% python3 -q
>>> import numpy as np
>>> import numpy.linalg as la
>>> np.set_printoptions(suppress=True, linewidth=140)
>>> arr = np.diag(np.array([0, -1, 1])) + -2 * np.eye(3, k=1) + -2 * np.eye(3, k=-1)
>>> arr
array([[ 0., -2.,  0.],
       [-2., -1., -2.],
       [ 0., -2.,  1.]])
>>> # symmetric, so the eigenvalues are real
>>> np.einsum("ij,ji->", arr, arr)
np.float64(18.0)
>>> np.round(la.det(arr.T), 2)
np.float64(-4.0)
>>> np.kron(np.eye(2, dtype=int), arr)
array([[ 0., -2.,  0.,  0., -0.,  0.],
       [-2., -1., -2., -0., -0., -0.],
       [ 0., -2.,  1.,  0., -0.,  0.],
       [ 0., -0.,  0.,  0., -2.,  0.],
       [-0., -0., -0., -2., -1., -2.],
       [ 0., -0.,  0.,  0., -2.,  1.]])
>>> round(la.det(arr[::-1]), 2)
np.float64(4.0)
>>> np.einsum("ii->", arr)
np.float64(0.0)
>>> round(la.eigvals(arr).sum().real, 2)
np.float64(-0.0)
>>> np.round(la.eigvals(arr), 2)
array([-3.2 ,  0.45,  2.75])
>>> q, vecs = la.qr(arr[:, :2])[0], la.qr(arr[:, 2:])[0]
>>> sigma = la.svd(q.T @ vecs, compute_uv=False)
>>> np.round(la.norm(q @ q.T - vecs @ vecs.T, 2), 2)
np.float64(1.0)
>>> (sigma > 0.9).sum()
np.int64(1)
>>> np.round(np.degrees(np.arccos(sigma.clip(0, 1))), 2)
array([18.43])
>>> evals, vecs = la.eigh(arr)
>>> np.round(np.abs(vecs[:, -1]), 2)
array([0.43, 0.59, 0.68])
>>> np.round(vecs.T @ vecs, 2) + 0
array([[1., 0., 0.],
       [0., 1., 0.],
       [0., 0., 1.]])
>>> np.round(vecs.T @ arr @ vecs, 2) + 0
array([[-3.2 ,  0.  ,  0.  ],
       [ 0.  ,  0.45,  0.  ],
       [ 0.  ,  0.  ,  2.75]])
>>> np.round(la.eigvalsh(arr + 2 * np.eye(3)), 2)
array([-1.2 ,  2.45,  4.75])
>>> np.round(vecs @ np.diag(evals) @ vecs.T, 2) + 0
array([[ 0., -2.,  0.],
       [-2., -1., -2.],
       [ 0., -2.,  1.]])
>>> np.unique(evals.round(6) + 0, return_counts=True)[1]
array([1, 1, 1])
>>> np.round(la.eigvalsh(arr @ arr), 2)
array([ 0.21,  7.54, 10.25])
>>> evals, vecs = la.eigh(arr)
>>> vec = np.array([1, -5, -5])
>>> vec @ arr @ vec
np.float64(-80.0)
>>> round(vec @ arr @ vec / (vec @ vec), 2), round(evals[0], 2), np.round(evals[-1], 2)
(np.float64(-1.57), np.float64(-3.2), np.float64(2.75))
>>> np.abs(arr).sum(axis=1).max(), np.round(np.abs(evals).max(), 2)
(np.float64(5.0), np.float64(3.2))
>>> np.round(vecs * np.abs(evals) @ vecs.T, 2)
array([[ 1.55,  0.47,  1.18],
       [ 0.47,  2.96, -0.11],
       [ 1.18, -0.11,  1.9 ]])
>>> evals, vecs = la.eig(arr)
>>> np.round(np.sort(la.eigvals(la.inv(arr))), 2)
array([-0.31,  0.36,  2.2 ])
>>> np.round(arr @ vecs[:, 0] - evals[0] * vecs[:, 0], 2) + 0
array([0., 0., 0.])
>>> np.round(np.prod(evals), 2)
np.float64(-4.0)
>>> np.round(np.sort(la.eigvals(arr.T)), 2)
array([-3.2 ,  0.45,  2.75])
